In [1]: import numpy as np

In [2]: np.set_printoptions(precision=1, suppress=True, linewidth=200)

In [3]: def rnd(a):
   ...:     return np.round(a, 1) + 0
   ...: 

In [4]: r0 = np.array([1, 1, 1])

In [5]: v = np.array([-1, -1, 0])

In [6]: m1 = r0[:, None] + v[None, :]

In [7]: m1
Out[7]: 
array([[0, 0, 1],
       [0, 0, 1],
       [0, 0, 1]])

In [8]: [round(float(x), 1) for x in np.linalg.svd(m1, compute_uv=False)[:3]]
Out[8]: [1.7, 0.0, 0.0]

In [9]: np.linalg.cond(m1) > 100
Out[9]: np.True_

In [10]: np.linalg.matrix_rank(m1, rtol=0.1)
Out[10]: np.int64(1)

In [11]: rnd(np.linalg.norm(m1, 2) / np.linalg.norm(m1))
Out[11]: np.float64(1.0)

In [12]: K = np.load("out5.npy")

In [13]: rnd(K)
Out[13]: 
array([[0.3, 0.3, 0.2, 0.3],
       [0.3, 0.3, 0.2, 0.3],
       [0.2, 0.2, 0.1, 0.2],
       [0.3, 0.3, 0.2, 0.3]])

In [14]: # column 1 repeats column 0

In [15]: other = np.array([[6, 9], [6, 2], [-7, 8], [-9, 6]])

In [16]: rnd(np.einsum("ik,kj->ji", K, other))
Out[16]: 
array([[-0.4, -0.4, -0.2, -0.4],
       [ 6.5,  6.5,  3.9,  6.5]])

In [17]: other @ K
Traceback (most recent call last):
  Cell In[17], line 1
    other @ K
ValueError: matmul: Input operand 1 has a mismatch in its core dimension 0, with gufunc signature (n?,k),(k,m?)->(n?,m?) (size 4 is different from 2)


In [18]: rnd(np.einsum("ij->j", K))
Out[18]: array([1.1, 1.1, 0.6, 1.1])

In [19]: rnd(np.einsum("ik,kj->ij", K, other))
Out[19]: 
array([[-0.4,  6.5],
       [-0.4,  6.5],
       [-0.2,  3.9],
       [-0.4,  6.5]])

In [20]: rnd(K @ other)
Out[20]: 
array([[-0.4,  6.5],
       [-0.4,  6.5],
       [-0.2,  3.9],
       [-0.4,  6.5]])
